$ ipython --no-banner

In [1]: import numpy as np

In [2]: np.set_printoptions(precision=2, suppress=True, linewidth=160, legacy="1.25")

In [3]: tidy = lambda a: np.round(a, 2) + 0

In [4]: W0 = np.load("case4.npy")

In [5]: W0
Out[5]: 
array([[-1, -1, -1, -1, -1, -1, -1, -1],
       [-1, -2, -2, -2, -2, -2, -2, -2],
       [-1, -2, -3, -3, -3, -3, -3, -3],
       [-1, -2, -3, -4, -4, -4, -4, -4],
       [-1, -2, -3, -4, -5, -5, -5, -5],
       [-1, -2, -3, -4, -5, -6, -6, -6],
       [-1, -2, -3, -4, -5, -6, -7, -7],
       [-1, -2, -3, -4, -5, -6, -7, -8]])

In [6]: x = np.array([3, 3, -5, -1, -4, 1, -4, 2])

In [7]: y = W0 @ x

In [8]: b, lr = np.zeros(8), 1 / np.linalg.norm(W0, 2) ** 2

In [9]: for i in range(12):
   ...:     b -= lr * W0.T @ (W0 @ b - y)
   ...:     if i % 2 == 0: print(i, round(np.linalg.norm(W0 @ b - y), 2))
   ...: 
0 7.02
2 6.95
4 6.89
6 6.83
8 6.77
10 6.71

In [10]: tidy(np.linalg.cond(W0))
Out[10]: 113.5

In [11]: arr = np.array([[5.0, 1.0, 0.0, 0.0],
    ...:     [0.0, 5.0, 1.0, 0.0],
    ...:     [0.0, 0.0, 5.0, 1.0],
    ...:     [0.0, 0.0, 0.0, 5.0]])

In [12]: arr
Out[12]: 
array([[5., 1., 0., 0.],
       [0., 5., 1., 0.],
       [0., 0., 5., 1.],
       [0., 0., 0., 5.]])

In [13]: u = np.array([2, 1, -2, -2])

In [14]: Y = arr + np.outer(u, np.eye(4)[3])

In [15]: Y
Out[15]: 
array([[ 5.,  1.,  0.,  2.],
       [ 0.,  5.,  1.,  1.],
       [ 0.,  0.,  5., -1.],
       [ 0.,  0.,  0.,  3.]])

In [16]: np.linalg.matrix_rank(Y - arr)
Out[16]: 1

In [17]: tidy(np.linalg.norm(arr, "nuc"))
Out[17]: 20.15

In [18]: tidy(np.linalg.norm(arr[0] - arr[3]))
Out[18]: 7.14

In [19]: np.linalg.norm(arr, axis=1).argmax()
Out[19]: 0

In [20]: tidy(np.linalg.norm(arr, axis=0))
Out[20]: array([5. , 5.1, 5.1, 5.1])

In [21]: [int(np.linalg.matrix_rank(np.linalg.matrix_power(arr, p))) for p in range(1, 5)]
Out[21]: [4, 4, 4, 4]

In [22]: tidy(np.linalg.matrix_power(arr - np.diag(np.diag(arr)), 4))
Out[22]: 
array([[0., 0., 0., 0.],
       [0., 0., 0., 0.],
       [0., 0., 0., 0.],
       [0., 0., 0., 0.]])

In [23]: vals, evecs = np.linalg.eigh(W0)

In [24]: tidy(evecs.T @ W0 @ evecs)
Out[24]: 
array([[-29.37,   0.  ,   0.  ,   0.  ,   0.  ,   0.  ,   0.  ,   0.  ],
       [  0.  ,  -3.34,   0.  ,   0.  ,   0.  ,   0.  ,   0.  ,   0.  ],
       [  0.  ,   0.  ,  -1.26,   0.  ,   0.  ,   0.  ,   0.  ,   0.  ],
       [  0.  ,   0.  ,   0.  ,  -0.69,   0.  ,   0.  ,   0.  ,   0.  ],
       [  0.  ,   0.  ,   0.  ,   0.  ,  -0.46,   0.  ,   0.  ,   0.  ],
       [  0.  ,   0.  ,   0.  ,   0.  ,   0.  ,  -0.35,   0.  ,   0.  ],
       [  0.  ,   0.  ,   0.  ,   0.  ,   0.  ,   0.  ,  -0.29,   0.  ],
       [  0.  ,   0.  ,   0.  ,   0.  ,   0.  ,   0.  ,   0.  ,  -0.26]])
